In [1]: import numpy as np

In [2]: np.set_printoptions(suppress=True, linewidth=140)

In [3]: feats = np.load("mat.npy")

In [4]: feats
Out[4]: 
array([[-11.,  15.,  -8.,   5.],
       [ -4.,   1.,   4.,   0.],
       [-14.,  15.,  -5.,   5.],
       [-30.,  45., -30.,  16.]])

In [5]: def softmax(z):
   ...:     e = np.exp(z - z.max(axis=-1, keepdims=True))
   ...:     return e / e.sum(axis=-1, keepdims=True)
   ...: 

In [6]: np.round(softmax(10 * feats[1]), 2) + 0
Out[6]: array([0., 0., 1., 0.])

In [7]: np.round(softmax(feats[1]), 2) + 0
Out[7]: array([0.  , 0.05, 0.94, 0.02])

In [8]: np.round(softmax(feats).sum(axis=1), 2)
Out[8]: array([1., 1., 1., 1.])

In [9]: S = feats @ feats.T / np.sqrt(4)

In [10]: np.round(softmax(S + np.triu(np.full(S.shape, -np.inf), 1)), 2) + 0
Out[10]: 
array([[1.  , 0.  , 0.  , 0.  ],
       [0.05, 0.95, 0.  , 0.  ],
       [0.  , 0.  , 1.  , 0.  ],
       [0.  , 0.  , 0.  , 1.  ]])

In [11]: A = np.loadtxt("block15.csv", delimiter=",")

In [12]: A.round(2)
Out[12]: 
array([[ 1.81,  0.35,  2.63,  0.91, -1.82, -0.49],
       [ 0.56,  2.06, -0.04,  0.42,  0.59, -2.92],
       [ 1.16,  0.69, -0.5 , -1.17, -2.77,  0.22],
       [-1.7 ,  0.07,  2.07, -2.49,  0.22, -0.21],
       [-0.45,  1.39, -2.23, -0.3 ,  0.15, -0.83],
       [-0.1 , -2.34, -0.62, -0.92,  1.41, -0.78],
       [-2.21, -1.12,  0.83,  2.47, -1.75, -0.94],
       [-0.85,  1.21,  0.84,  0.36,  1.34,  1.62]])

In [13]: rng = np.random.default_rng(9142)

In [14]: idx = rng.permutation(6)

In [15]: A2 = A[:, idx] * rng.choice([-1, 1], 6)

In [16]: A2.round(2)
Out[16]: 
array([[ 1.82, -0.91, -0.35, -2.63, -1.81, -0.49],
       [-0.59, -0.42, -2.06,  0.04, -0.56, -2.92],
       [ 2.77,  1.17, -0.69,  0.5 , -1.16,  0.22],
       [-0.22,  2.49, -0.07, -2.07,  1.7 , -0.21],
       [-0.15,  0.3 , -1.39,  2.23,  0.45, -0.83],
       [-1.41,  0.92,  2.34,  0.62,  0.1 , -0.78],
       [ 1.75, -2.47,  1.12, -0.83,  2.21, -0.94],
       [-1.34, -0.36, -1.21, -0.84,  0.85,  1.62]])

In [17]: left, _, Vh = np.linalg.svd(A.T @ A2)

In [18]: np.round(np.linalg.lstsq(A, A2)[0], 2) + 0
Out[18]: 
array([[ 0.,  0.,  0.,  0., -1.,  0.],
       [ 0.,  0., -1.,  0.,  0.,  0.],
       [ 0.,  0.,  0., -1.,  0.,  0.],
       [ 0., -1.,  0.,  0.,  0.,  0.],
       [-1.,  0.,  0.,  0.,  0.,  0.],
       [ 0.,  0.,  0.,  0.,  0.,  1.]])

In [19]: idx
Out[19]: array([4, 3, 1, 2, 0, 5])

In [20]: np.round(left @ Vh, 2) + 0
Out[20]: 
array([[ 0.,  0.,  0.,  0., -1.,  0.],
       [ 0.,  0., -1.,  0.,  0.,  0.],
       [ 0.,  0.,  0., -1.,  0.,  0.],
       [ 0., -1.,  0.,  0.,  0.,  0.],
       [-1.,  0.,  0.,  0.,  0.,  0.],
       [ 0.,  0.,  0.,  0.,  0.,  1.]])

In [21]: arr = np.array([[0, 2, 0, 0, 0, 0],
    ...:     [0, 2, 0, 0, 0, 0],
    ...:     [2, 2, 0, 0, 0, 0],
    ...:     [0, 0, 0, 2, 0, 0],
    ...:     [0, 0, 0, 2, 0, 0],
    ...:     [0, 0, 2, 2, 0, 0],
    ...:     [0, 0, 0, 0, 0, 2],
    ...:     [0, 0, 0, 0, 0, 2],
    ...:     [0, 0, 0, 0, 2, 2]])

In [22]: x = np.array([0, 3, -3, -1, -2, -3])

In [23]: rhs = arr @ x

In [24]: b, lr = np.zeros(6), 1 / np.linalg.norm(arr, 2) ** 2

In [25]: for i in range(50):
    ...:     b -= lr * arr.T @ (arr @ b - rhs)
    ...:     if i % 10 == 0: print(i, round(np.linalg.norm(arr @ b - rhs), 2))
    ...: 
0 3.48
10 0.53
20 0.08
30 0.01
40 0.0

In [26]: b.round(2) + 0
Out[26]: array([ 0.,  3., -3., -1., -2., -3.])

In [27]: round(float(np.linalg.cond(arr)), 2)
Out[27]: 2.41

In [28]: A2 = A + rng.integers(-2, 3, (8, 1)) @ rng.integers(-2, 3, (1, 6))

In [29]: A2.round(2)
Out[29]: 
array([[ 1.81,  2.35,  4.63,  0.91, -3.82, -1.49],
       [ 0.56,  6.06,  3.96,  0.42, -3.41, -4.92],
       [ 1.16,  4.69,  3.5 , -1.17, -6.77, -1.78],
       [-1.7 , -3.93, -1.93, -2.49,  4.22,  1.79],
       [-0.45,  3.39, -0.23, -0.3 , -1.85, -1.83],
       [-0.1 ,  1.66,  3.38, -0.92, -2.59, -2.78],
       [-2.21,  0.88,  2.83,  2.47, -3.75, -1.94],
       [-0.85, -0.79, -1.16,  0.36,  3.34,  2.62]])

In [30]: np.round(A2 - A, 2)
Out[30]: 
array([[ 0.,  2.,  2.,  0., -2., -1.],
       [ 0.,  4.,  4.,  0., -4., -2.],
       [ 0.,  4.,  4.,  0., -4., -2.],
       [ 0., -4., -4.,  0.,  4.,  2.],
       [ 0.,  2.,  2.,  0., -2., -1.],
       [ 0.,  4.,  4.,  0., -4., -2.],
       [ 0.,  2.,  2.,  0., -2., -1.],
       [ 0., -2., -2.,  0.,  2.,  1.]])

In [31]: np.linalg.matrix_rank(A2 - A, tol=1e-8)
Out[31]: np.int64(1)

In [32]: np.round(np.linalg.norm(arr, axis=1), 2)
Out[32]: array([2.  , 2.  , 2.83, 2.  , 2.  , 2.83, 2.  , 2.  , 2.83])

In [33]: np.round(np.linalg.norm(arr, axis=0), 2)
Out[33]: array([2.  , 3.46, 2.  , 3.46, 2.  , 3.46])

In [34]: np.round(np.linalg.norm(arr) ** 2 / np.linalg.norm(arr, 2) ** 2, 2)
Out[34]: np.float64(3.51)

In [35]: round(float(np.linalg.norm(arr, 1)), 2), round(np.linalg.norm(arr, np.inf), 2)
Out[35]: (6.0, np.float64(4.0))

In [36]: hat = arr @ np.linalg.solve(arr.T @ arr, arr.T)

In [37]: np.trace(hat)
Out[37]: np.float64(6.0)

In [38]: np.diag(hat)
Out[38]: array([0.5, 0.5, 1. , 0.5, 0.5, 1. , 0.5, 0.5, 1. ])

In [39]: idx = rng.permutation(6)

In [40]: A2 = arr[:, idx] * rng.choice([-1, 1], 6)

In [41]: A2
Out[41]: 
array([[-2,  0,  0,  0,  0,  0],
       [-2,  0,  0,  0,  0,  0],
       [-2,  0, -2,  0,  0,  0],
       [ 0,  0,  0,  0,  0,  2],
       [ 0,  0,  0,  0,  0,  2],
       [ 0,  0,  0, -2,  0,  2],
       [ 0, -2,  0,  0,  0,  0],
       [ 0, -2,  0,  0,  0,  0],
       [ 0, -2,  0,  0, -2,  0]])

In [42]: left, _, Vh = np.linalg.svd(arr.T @ A2)

In [43]: np.round(np.linalg.lstsq(arr, A2)[0], 2) + 0
Out[43]: 
array([[ 0.,  0., -1.,  0.,  0.,  0.],
       [-1.,  0.,  0.,  0.,  0.,  0.],
       [ 0.,  0.,  0., -1.,  0.,  0.],
       [ 0.,  0.,  0.,  0.,  0.,  1.],
       [ 0.,  0.,  0.,  0., -1.,  0.],
       [ 0., -1.,  0.,  0.,  0.,  0.]])

In [44]: idx
Out[44]: array([1, 5, 0, 2, 4, 3])

In [45]: np.round(left @ Vh, 2) + 0
Out[45]: 
array([[ 0.,  0., -1.,  0.,  0.,  0.],
       [-1.,  0.,  0.,  0.,  0.,  0.],
       [ 0.,  0.,  0., -1.,  0.,  0.],
       [ 0.,  0.,  0.,  0.,  0.,  1.],
       [ 0.,  0.,  0.,  0., -1.,  0.],
       [ 0., -1.,  0.,  0.,  0.,  0.]])

In [46]: F = np.load("sample13.npy")

In [47]: F.round(2)
Out[47]: 
array([[ 1.  ,  0.  ,  0.  ,  0.  ,  0.  ,  0.  ,  0.  ],
       [ 0.  ,  1.  ,  0.  ,  0.  ,  0.  ,  0.  ,  0.  ],
       [ 0.  ,  0.  ,  1.  ,  0.  ,  0.  ,  0.  ,  0.  ],
       [ 0.  ,  0.  ,  0.  ,  1.  ,  0.  ,  0.  ,  0.  ],
       [ 0.  ,  0.  ,  0.  ,  0.  ,  0.71,  0.  ,  0.71],
       [ 0.  ,  0.  ,  0.  ,  0.  ,  0.  ,  1.  ,  0.  ],
       [ 0.  ,  0.  ,  0.  ,  0.  , -0.71,  0.  ,  0.71]])

In [48]: x = np.array([3, 2, -1, 2, -1, 0, 2])

In [49]: rhs = F @ x

In [50]: b, lr = np.zeros(7), 1 / np.linalg.norm(F, 2) ** 2

In [51]: for i in range(6):
    ...:     b -= lr * F.T @ (F @ b - rhs)
    ...:     if i % 1 == 0: print(i, round(np.linalg.norm(F @ b - rhs), 2))
    ...: 
0 0.0
1 0.0
2 0.0
3 0.0
4 0.0
5 0.0

In [52]: b
Out[52]: array([ 3.,  2., -1.,  2., -1.,  0.,  2.])

In [53]: round(float(np.linalg.cond(F)), 2)
Out[53]: 1.0

In [54]: x = np.array([2, 3, 3, 1, 0, 3, 0])

In [55]: round(float(np.linalg.norm(x)), 2), round(np.linalg.norm(F @ x), 2)
Out[55]: (5.66, np.float64(5.66))

In [56]: [p for p in range(1, 25) if np.allclose(np.linalg.matrix_power(F, p), np.eye(7))]
Out[56]: [8, 16, 24]

In [57]: 7 - np.linalg.matrix_rank(F - np.eye(7), tol=1e-8)
Out[57]: np.int64(5)

In [58]: np.round(np.sort(np.abs(np.degrees(np.angle(np.linalg.eigvals(F))))), 2)
Out[58]: array([ 0.,  0.,  0.,  0.,  0., 45., 45.])

In [59]: np.round(np.linalg.inv(F), 2)
Out[59]: 
array([[ 1.  ,  0.  ,  0.  ,  0.  ,  0.  ,  0.  ,  0.  ],
       [ 0.  ,  1.  ,  0.  ,  0.  ,  0.  ,  0.  ,  0.  ],
       [ 0.  ,  0.  ,  1.  ,  0.  ,  0.  ,  0.  ,  0.  ],
       [ 0.  ,  0.  ,  0.  ,  1.  ,  0.  ,  0.  ,  0.  ],
       [ 0.  ,  0.  ,  0.  ,  0.  ,  0.71,  0.  , -0.71],
       [ 0.  ,  0.  ,  0.  ,  0.  ,  0.  ,  1.  ,  0.  ],
       [ 0.  ,  0.  ,  0.  ,  0.  ,  0.71,  0.  ,  0.71]])
